$ python3 -q
>>> import numpy as np
>>> from numpy import linalg as LA
>>> np.set_printoptions(suppress=True, linewidth=160)
>>> feats = np.loadtxt("sample13.csv", delimiter=",")
>>> feats
array([[0., 0., 2., 1., 0., 1., 2., 0., 2., 1., 0., 0., 0.],
       [0., 0., 2., 0., 1., 0., 0., 0., 2., 1., 0., 1., 2.],
       [2., 0., 1., 1., 2., 0., 0., 2., 1., 1., 1., 0., 1.],
       [2., 0., 1., 0., 2., 2., 1., 2., 2., 2., 0., 2., 1.],
       [2., 1., 1., 1., 2., 0., 1., 1., 1., 1., 1., 1., 0.],
       [1., 0., 2., 0., 0., 1., 0., 0., 1., 1., 2., 0., 0.]])
>>> def softmax(z):
...     e = np.exp(z - z.max(axis=-1, keepdims=True))
...     return e / e.sum(axis=-1, keepdims=True)
... 
>>> np.round(softmax(feats).sum(axis=1), 4)
array([1., 1., 1., 1., 1., 1.])
>>> np.round(softmax(10 * feats[1]), 4) + 0
array([0.    , 0.    , 0.3333, 0.    , 0.    , 0.    , 0.    , 0.    , 0.3333, 0.    , 0.    , 0.    , 0.3333])
>>> np.round(softmax(feats[1] + 5), 4)
array([0.0268, 0.0268, 0.198 , 0.0268, 0.0728, 0.0268, 0.0268, 0.0268, 0.198 , 0.0728, 0.0268, 0.0728, 0.198 ])
>>> scores = feats @ feats.T / np.sqrt(13)
>>> softmax(scores).round(6).argmax(axis=1)
array([0, 1, 2, 3, 3, 5])
>>> r0, g = feats[0], feats[2]
>>> r0 @ r0
np.float64(15.0)
>>> p = (r0 @ g) / (r0 @ r0) * r0
>>> np.round((g - p) @ r0, 4)
np.float64(-0.0)
>>> p
array([0. , 0. , 0.8, 0.4, 0. , 0.4, 0.8, 0. , 0.8, 0.4, 0. , 0. , 0. ])
>>> np.round(g - p, 4)
array([ 2. ,  0. ,  0.2,  0.6,  2. , -0.4, -0.8,  2. ,  0.2,  0.6,  1. ,  0. ,  1. ])
>>> vec = np.array([2, 0, 1, 2, 2, 2, 1, 1, 2, 2, 2, 2, 2])
>>> (feats @ vec).argmax()
np.int64(3)
>>> LA.norm(feats @ vec) <= LA.norm(feats, 2) * LA.norm(vec) + 1e-9
np.True_
>>> feats @ np.ones(13)
array([ 9.,  9., 12., 17., 13.,  8.])
>>> feats @ (2 * vec)
array([28., 32., 42., 60., 42., 28.])
>>> feats @ vec
array([14., 16., 21., 30., 21., 14.])
>>> vec = np.array([-1, 0, 0, 1, 1, 1, -1, 2, -1, 0, 1, 0, -1])
>>> h = np.maximum(feats @ vec, 0)
>>> feats.T @ h
array([17.,  2., 10.,  6., 16.,  5.,  4., 14., 11., 11.,  8.,  6.,  6.])
>>> M = np.loadtxt("run4.csv", delimiter=",")
>>> M
array([[ 5.,  5.,  5.,  5.,  5.,  5.,  5.,  5.,  5.,  5.,  5.,  5.,  5.,  5.,  5.],
       [ 5., 10., 10., 10., 10., 10., 10., 10., 10., 10., 10., 10., 10., 10., 10.],
       [ 5., 10., 15., 15., 15., 15., 15., 15., 15., 15., 15., 15., 15., 15., 15.],
       [ 5., 10., 15., 20., 20., 20., 20., 20., 20., 20., 20., 20., 20., 20., 20.],
       [ 5., 10., 15., 20., 25., 25., 25., 25., 25., 25., 25., 25., 25., 25., 25.],
       [ 5., 10., 15., 20., 25., 30., 30., 30., 30., 30., 30., 30., 30., 30., 30.],
       [ 5., 10., 15., 20., 25., 30., 35., 35., 35., 35., 35., 35., 35., 35., 35.],
       [ 5., 10., 15., 20., 25., 30., 35., 40., 40., 40., 40., 40., 40., 40., 40.],
       [ 5., 10., 15., 20., 25., 30., 35., 40., 45., 45., 45., 45., 45., 45., 45.],
       [ 5., 10., 15., 20., 25., 30., 35., 40., 45., 50., 50., 50., 50., 50., 50.],
       [ 5., 10., 15., 20., 25., 30., 35., 40., 45., 50., 55., 55., 55., 55., 55.],
       [ 5., 10., 15., 20., 25., 30., 35., 40., 45., 50., 55., 60., 60., 60., 60.],
       [ 5., 10., 15., 20., 25., 30., 35., 40., 45., 50., 55., 60., 65., 65., 65.],
       [ 5., 10., 15., 20., 25., 30., 35., 40., 45., 50., 55., 60., 65., 70., 70.],
       [ 5., 10., 15., 20., 25., 30., 35., 40., 45., 50., 55., 60., 65., 70., 75.]])
>>> vals, vecs = LA.eigh(M)
>>> vec = np.array([0, 0, 1, -1, -1, 0, 2, 0, 2, -1, 0, 0, -2, 2, 0])
>>> vec @ M @ vec / (vec @ vec), np.round(vals[0], 4), round(float(vals[-1]), 4)
(np.float64(10.5), np.float64(1.2629), 487.2652)
